% python3 -q
>>> import numpy as np
>>> from numpy import linalg as LA
>>> np.set_printoptions(suppress=True, linewidth=160)
>>> def rnd(a):
...     return np.round(a, 3) + 0
... 
>>> W0 = np.loadtxt("a.csv", delimiter=",")
>>> print(W0)
[[ 1.  0.  0.  3.  4.]
 [ 0.  0.  0.  0.  3.]
 [ 0.  0.  0.  0. 16.]
 [ 1.  3.  0.  0.  4.]
 [ 0.  0.  0.  0.  5.]
 [ 5.  0.  0.  9. 10.]
 [ 3.  0.  0. 10. 12.]
 [ 0.  0.  0.  1. 13.]
 [ 1.  0.  0.  3.  4.]
 [ 0.  0.  0.  0. 11.]
 [ 3.  0.  0.  6.  7.]
 [ 0.  0.  0.  0.  5.]
 [ 0.  0.  0.  0.  6.]
 [ 0.  1.  0.  0. 11.]
 [ 5.  3.  0.  1.  0.]
 [ 7.  2.  0.  8.  8.]
 [ 3.  2.  0.  2. 12.]
 [ 5.  4.  0.  1.  5.]
 [ 0.  0.  0.  1.  3.]
 [ 0.  0.  0.  0. 15.]
 [ 3.  2.  0.  0.  0.]
 [ 0.  0.  0.  0. 16.]
 [ 0.  0.  0.  0.  1.]
 [ 1.  2.  0.  0. 14.]]
>>> # rows and columns are dependent
>>> other = W0 / np.sqrt((W0 ** 2).mean(axis=1, keepdims=True))
>>> print(LA.matrix_rank(W0 - W0.mean(axis=1, keepdims=True)))
4
>>> print(rnd(other[7]))
[0.    0.    0.    0.171 2.229]
>>> print(LA.matrix_rank(other) == LA.matrix_rank(W0))
True
>>> W1 = np.array([[1, -5, 1, -6, 9],
...     [5, 8, 6, -6, 7],
...     [9, 2, 5, -4, -4],
...     [6, -3, -3, 4, 9],
...     [9, -1, 5, 6, -3]])
>>> c = np.array([0, -1, 2, 1, -1])
>>> act = np.maximum(W0 @ W1 + c, 0)
>>> print(rnd((act > 0).mean(axis=0)))
[1.    0.042 1.    0.875 0.458]
>>> print((act > 0).astype(int))
[[1 0 1 1 1]
 [1 0 1 1 0]
 [1 0 1 1 0]
 [1 1 1 1 1]
 [1 0 1 1 0]
 [1 0 1 1 1]
 [1 0 1 1 1]
 [1 0 1 1 0]
 [1 0 1 1 1]
 [1 0 1 1 0]
 [1 0 1 1 1]
 [1 0 1 1 0]
 [1 0 1 1 0]
 [1 0 1 1 0]
 [1 0 1 0 1]
 [1 0 1 1 1]
 [1 0 1 1 1]
 [1 0 1 0 1]
 [1 0 1 1 0]
 [1 0 1 1 0]
 [1 0 1 0 1]
 [1 0 1 1 0]
 [1 0 1 1 0]
 [1 0 1 1 0]]
>>> print(LA.matrix_rank(act))
5
>>> print(act)
[[ 55.   0.  14.  31.  23.]
 [ 27.   0.  17.  19.   0.]
 [144.   0.  82.  97.   0.]
 [ 52.  14.  41.   1.  17.]
 [ 45.   0.  27.  31.   0.]
 [149.   0.  30.  67.  95.]
 [171.   0.  35.  95.  80.]
 [123.   0.  64.  83.   0.]
 [ 55.   0.  14.  31.  23.]
 [ 99.   0.  57.  67.   0.]
 [102.   0.  22.  49.  59.]
 [ 45.   0.  27.  31.   0.]
 [ 54.   0.  32.  37.   0.]
 [104.   0.  63.  61.   0.]
 [ 26.   0.  22.   0.  74.]
 [137.   0.  37.  27. 124.]
 [133.   0.  71.  51.  22.]
 [ 76.   0.  53.   0.  66.]
 [ 33.   0.  14.  23.   0.]
 [135.   0.  77.  91.   0.]
 [ 13.   0.  17.   0.  40.]
 [144.   0.  82.  97.   0.]
 [  9.   0.   7.   7.   0.]
 [137.   0.  85.  67.   0.]]
>>> basis = np.array([[-3, -2, 3], [-3, 1, 2], [0, -2, -3], [-2, 0, -1], [3, -1, 0]])
>>> print(act @ basis)
[[-158. -161.   92.]
 [-119.  -88.   11.]
 [-626. -452.   89.]
 [-149. -189.   60.]
 [-197. -144.   23.]
 [-296. -453.  290.]
 [-463. -492.  313.]
 [-535. -374.   94.]
 [-158. -161.   92.]
 [-431. -312.   59.]
 [-227. -307.  191.]
 [-197. -144.   23.]
 [-236. -172.   29.]
 [-434. -334.   62.]
 [ 144. -170.   12.]
 [ -93. -472.  273.]
 [-435. -430.  135.]
 [ -30. -324.   69.]
 [-145.  -94.   34.]
 [-587. -424.   83.]
 [  81. -100.  -12.]
 [-626. -452.   89.]
 [ -41.  -32.   -1.]
 [-545. -444.   89.]]
>>> A = np.load("test6.npy")
>>> print(A)
[[ 1 -2  4 -8]
 [ 1 -1  1 -1]
 [ 1  0  0  0]
 [ 1  1  1  1]]
>>> # row 0 dominates
>>> print(rnd(LA.eigvals(A)))
[ 1.574+3.043j  1.574-3.043j -1.436+0.j    -0.712+0.j   ]
>>> print(np.einsum("ii->", A))
1
>>> print(rnd(LA.det(A.T)))
12.0
>>> m1 = np.loadtxt("arr.csv", delimiter=",")
>>> print(m1)
[[ 0.367  0.341  0.732 -0.095  0.126]
 [-1.    -1.261 -2.011  0.295 -0.629]
 [ 0.058  0.809  0.814  0.313  0.166]]
>>> ang = np.radians(30)
>>> Rm = np.eye(5)
>>> Rm[1, 1] = Rm[3, 3] = np.cos(ang)
>>> Rm[1, 3], Rm[3, 1] = -np.sin(ang), np.sin(ang)
>>> print(rnd(Rm))
[[ 1.     0.     0.     0.     0.   ]
 [ 0.     0.866  0.    -0.5    0.   ]
 [ 0.     0.     1.     0.     0.   ]
 [ 0.     0.5    0.     0.866  0.   ]
 [ 0.     0.     0.     0.     1.   ]]
>>> other = m1 @ Rm.T
>>> print(rnd(LA.svd(m1, compute_uv=False)), rnd(LA.svd(other, compute_uv=False)))
[3.    0.6   0.121] [3.    0.6   0.121]
>>> print(rnd(np.abs(other - m1).max(axis=0)))
[0.    0.265 0.    0.67  0.   ]
>>> print(np.allclose(m1 @ m1.T, other @ other.T))
True
>>> print(rnd(LA.det(Rm)), rnd(np.trace(Rm)))
1.0 4.732
>>> u = np.array([1, -1, 1])
>>> print(rnd(np.polyval(u, m1[2])))
[0.945 0.845 0.849 0.785 0.862]
>>> rng = np.random.default_rng(136449)
>>> other = m1 + rng.integers(-2, 3, (3, 1)) @ rng.integers(-2, 3, (1, 5))
>>> print(other)
[[ 4.367  4.341 -3.268 -0.095 -1.874]
 [-1.    -1.261 -2.011  0.295 -0.629]
 [ 4.058  4.809 -3.186  0.313 -1.834]]
>>> print(other - m1)
[[ 4.  4. -4.  0. -2.]
 [ 0.  0.  0.  0.  0.]
 [ 4.  4. -4.  0. -2.]]
>>> print(np.abs(other - m1).sum(axis=1))
[14.  0. 14.]
>>> other = np.array([[1]])
>>> basis = np.array([[1, 1, 0, 3, 1, 0],
...     [0, 1, 2, 1, 3, 2],
...     [3, 1, 2, 0, 3, 1],
...     [3, 3, 2, 2, 2, 2],
...     [2, 3, 0, 1, 2, 0],
...     [1, 0, 2, 3, 1, 1]])
>>> mat = np.block([[other, np.zeros((1, 6))], [np.zeros((6, 1)), basis]])
>>> print(mat)
[[1. 0. 0. 0. 0. 0. 0.]
 [0. 1. 1. 0. 3. 1. 0.]
 [0. 0. 1. 2. 1. 3. 2.]
 [0. 3. 1. 2. 0. 3. 1.]
 [0. 3. 3. 2. 2. 2. 2.]
 [0. 2. 3. 0. 1. 2. 0.]
 [0. 1. 0. 2. 3. 1. 1.]]
>>> q, Rm = LA.qr(mat)
>>> print(rnd(q.T @ q))
[[1. 0. 0. 0. 0. 0. 0.]
 [0. 1. 0. 0. 0. 0. 0.]
 [0. 0. 1. 0. 0. 0. 0.]
 [0. 0. 0. 1. 0. 0. 0.]
 [0. 0. 0. 0. 1. 0. 0.]
 [0. 0. 0. 0. 0. 1. 0.]
 [0. 0. 0. 0. 0. 0. 1.]]
>>> print(rnd(np.trace(q @ q.T)))
7.0
>>> X = np.array([[-0.1, 0.6, -0.5, -12.0],
...     [0.1, 1.2, -1.0, -3.0],
...     [0.9, 0.6, -1.8, 5.0],
...     [-1.4, -0.9, 0.6, 1.0],
...     [-1.4, 1.6, 0.5, -1.0]])
>>> # column 3 is much longer than the rest
>>> P = X @ LA.solve(X.T @ X, X.T)
>>> print(np.trace(P))
4.0
>>> print(rnd(LA.eigvalsh(P)))
[0. 1. 1. 1. 1.]
>>> print(rnd(np.diag(P)))
[0.888 0.354 0.843 0.99  0.926]
>>> x0 = np.array([-2, -3, 4, -1])
>>> y = X @ x0
>>> print(rnd(LA.lstsq(X, y)[0]))
[-2. -3.  4. -1.]
>>> print(rnd(LA.solve(X.T @ X, X.T @ y)))
[-2. -3.  4. -1.]
>>> y = y + 0.02 * rng.normal(size=5)
>>> print(rnd(y))
[  8.404  -4.842 -15.789   6.917   0.977]
>>> c, *_ = LA.lstsq(X, y)
>>> print(rnd(LA.norm(y - X @ c)))
0.031
>>> print(rnd(c))
[-2.005 -3.021  3.991 -1.   ]
>>> x0 = np.array([-1, -3, 2, -2])
>>> y = X @ x0
>>> c, lr = np.zeros(4), 1 / LA.norm(X, 2) ** 2
>>> for i in range(3):
...     c -= lr * X.T @ (X @ c - y)
...     if i % 1 == 0: print(i, round(LA.norm(X @ c - y), 3))
... 
0 10.138
1 9.68
2 9.244
>>> print(rnd(LA.cond(X)))
14.162
>>> print(rnd(c))
[-0.222 -0.208  0.321 -1.858]
>>> print(np.argsort(-LA.norm(W0, axis=0).round(6), kind="stable")[:3])
[4 3 0]
>>> print(rnd(LA.norm(W0, 2) / LA.norm(W0)))
0.92
>>> print(LA.cond(W0) > 100)
True
>>> print(X.reshape(-1, 2))
[[ -0.1   0.6]
 [ -0.5 -12. ]
 [  0.1   1.2]
 [ -1.   -3. ]
 [  0.9   0.6]
 [ -1.8   5. ]
 [ -1.4  -0.9]
 [  0.6   1. ]
 [ -1.4   1.6]
 [  0.5  -1. ]]
>>> print(X.reshape(2, -1))
[[ -0.1   0.6  -0.5 -12.    0.1   1.2  -1.   -3.    0.9   0.6]
 [ -1.8   5.   -1.4  -0.9   0.6   1.   -1.4   1.6   0.5  -1. ]]
>>> T = X.reshape(5, 2, -1)
>>> print(np.einsum("ihd,jhd->hij", T, T).shape)
(2, 5, 5)
>>> print(T.shape)
(5, 2, 2)
>>> print(np.swapaxes(T, 1, 2)[3])
[[-1.4  0.6]
 [-0.9  1. ]]
>>> feats = np.load("block3.npy")
>>> print(feats)
[[-0.5   0.3   0.15 -0.45 -0.7   0.15 -0.55]
 [ 2.18 -1.68 -1.68  1.2   0.94  0.12  1.96]
 [ 1.52 -1.16 -1.14  0.86  0.72  0.06  1.38]]
>>> print(LA.cond(feats) > 100)
True
>>> print(LA.matrix_rank(feats, rtol=0.1))
2
>>> M = np.array([[8.0, 9.0, 3.0, 0.0, 0.0, -6.0, -6.0],
...     [9.0, 8.0, 3.0, 0.0, 0.0, -6.0, -6.0],
...     [3.0, 3.0, 0.0, 0.0, 0.0, -2.0, -2.0],
...     [0.0, 0.0, 0.0, -1.0, 0.0, 0.0, 0.0],
...     [0.0, 0.0, 0.0, 0.0, -1.0, 0.0, 0.0],
...     [-6.0, -6.0, -2.0, 0.0, 0.0, 3.0, 4.0],
...     [-6.0, -6.0, -2.0, 0.0, 0.0, 4.0, 3.0]])
>>> # symmetric, so the eigenvalues are real
>>> u = np.array([1, -2])
>>> print(np.array([np.convolve(row, u, "same") for row in M]))
[[  8.  -7. -15.  -6.   0.  -6.   6.]
 [  9. -10. -13.  -6.   0.  -6.   6.]
 [  3.  -3.  -6.   0.   0.  -2.   2.]
 [  0.   0.   0.  -1.   2.   0.   0.]
 [  0.   0.   0.   0.  -1.   2.   0.]
 [ -6.   6.  10.   4.   0.   3.  -2.]
 [ -6.   6.  10.   4.   0.   4.  -5.]]
>>> print(np.cross(M[1, :3], M[2, :3]))
[-9.  9.  3.]
>>> print(np.correlate(M[1], M[2], "full"))
[-18. -34. -22.  -6.   0.  39.  75.  45.   9.   0. -18. -36. -18.]
>>> print(np.polyval(u, M[1]))
[ 7.  6.  1. -2. -2. -8. -8.]
>>> other = LA.inv(M)
>>> print(rnd(LA.cond(M)))
26.0
>>> print(rnd(M @ other))
[[1. 0. 0. 0. 0. 0. 0.]
 [0. 1. 0. 0. 0. 0. 0.]
 [0. 0. 1. 0. 0. 0. 0.]
 [0. 0. 0. 1. 0. 0. 0.]
 [0. 0. 0. 0. 1. 0. 0.]
 [0. 0. 0. 0. 0. 1. 0.]
 [0. 0. 0. 0. 0. 0. 1.]]
>>> print(rnd(LA.det(M) * LA.det(other)))
1.0
>>> other = feats + rng.integers(-2, 3, (3, 2)) @ rng.integers(-2, 3, (2, 7))
>>> print(rnd(other))
[[-1.5   5.3   4.15 -2.45  1.3   3.15  3.45]
 [ 0.18 -3.68 -5.68  1.2   4.94 -1.88  1.96]
 [ 3.52  0.84  2.86  0.86 -3.28  2.06  1.38]]
>>> print(rnd(other - feats))
[[-1.  5.  4. -2.  2.  3.  4.]
 [-2. -2. -4.  0.  4. -2.  0.]
 [ 2.  2.  4.  0. -4.  2.  0.]]
>>> J = np.loadtxt("m.csv", delimiter=",")
>>> print(J)
[[-1.023 -0.936  0.637  0.771]
 [ 2.283  1.676 -1.084 -2.336]
 [ 8.366  5.66  -3.203 -8.998]
 [-3.779 -2.823  1.841  3.447]
 [ 2.822  1.895 -0.59  -2.396]
 [-1.855 -0.917  0.78   2.426]
 [-2.134 -0.896  0.468  1.942]
 [-0.488 -0.903 -0.425  0.573]
 [ 2.475  1.805 -0.801 -1.748]
 [ 2.086  1.254 -0.732 -1.994]
 [-3.895 -2.341  1.35   3.747]
 [-0.812 -0.47   0.983  0.334]
 [ 2.097  0.781 -0.647 -1.709]
 [ 5.189  3.249 -1.775 -5.179]
 [ 0.105 -0.981  0.597 -0.113]
 [-5.581 -3.39   1.813  5.837]
 [ 0.554  0.008 -0.481 -0.515]
 [-2.983 -1.889  0.734  1.659]
 [ 2.226  1.447 -0.896 -2.561]
 [ 4.406  3.408 -1.184 -4.932]
 [ 3.354  2.501 -0.623 -3.317]
 [ 4.457  2.78  -1.573 -4.469]
 [ 6.021  4.588 -1.614 -6.269]
 [ 1.018  0.917 -0.736 -1.075]
 [ 2.55   1.578 -0.606 -3.304]
 [ 3.665  2.075 -1.229 -3.928]
 [ 0.767  0.368 -0.21  -1.057]
 [-3.636 -2.173  1.015  2.658]
 [ 4.108  2.225 -1.936 -3.63 ]
 [-1.652 -0.61   0.659  1.767]
 [ 0.999  0.368 -0.4   -0.923]
 [-2.961 -2.043  0.253  2.485]]
>>> ang = np.radians(135)
>>> Rm = np.eye(4)
>>> Rm[1, 1] = Rm[2, 2] = np.cos(ang)
>>> Rm[1, 2], Rm[2, 1] = -np.sin(ang), np.sin(ang)
>>> print(rnd(Rm))
[[ 1.     0.     0.     0.   ]
 [ 0.    -0.707 -0.707  0.   ]
 [ 0.     0.707 -0.707  0.   ]
 [ 0.     0.     0.     1.   ]]
>>> other = J @ Rm.T
>>> print(rnd(LA.det(Rm)), rnd(np.trace(Rm)))
1.0 0.586
>>> print(np.allclose(LA.norm(J, axis=1), LA.norm(other, axis=1)))
True
>>> left, s, Vh = LA.svd(W0)
>>> print(rnd(s))
[46.393 17.376  9.243  2.302  0.   ]
>>> print(np.argmax(s[:-1] / (s[1:] + 1e-6)) + 1)
4
>>> other = left[:, :4] @ np.diag(s[:4]) @ Vh[:4]
>>> print(rnd(LA.norm(W0 - other) / LA.norm(W0)))
0.0
>>> print(LA.matrix_rank(other))
4
>>> print(rnd(np.abs(W0 - other).max()))
0.0
>>> print(rnd(other))
[[ 1.  0.  0.  3.  4.]
 [ 0.  0.  0.  0.  3.]
 [ 0.  0.  0.  0. 16.]
 [ 1.  3.  0.  0.  4.]
 [ 0.  0.  0.  0.  5.]
 [ 5.  0.  0.  9. 10.]
 [ 3.  0.  0. 10. 12.]
 [ 0.  0.  0.  1. 13.]
 [ 1.  0.  0.  3.  4.]
 [ 0.  0.  0.  0. 11.]
 [ 3.  0.  0.  6.  7.]
 [ 0.  0.  0.  0.  5.]
 [ 0.  0.  0.  0.  6.]
 [ 0.  1.  0.  0. 11.]
 [ 5.  3.  0.  1.  0.]
 [ 7.  2.  0.  8.  8.]
 [ 3.  2.  0.  2. 12.]
 [ 5.  4.  0.  1.  5.]
 [ 0.  0.  0.  1.  3.]
 [ 0.  0.  0.  0. 15.]
 [ 3.  2.  0.  0.  0.]
 [ 0.  0.  0.  0. 16.]
 [ 0.  0.  0.  0.  1.]
 [ 1.  2.  0.  0. 14.]]
>>> print(LA.matrix_rank(W0, rtol=0.05))
3
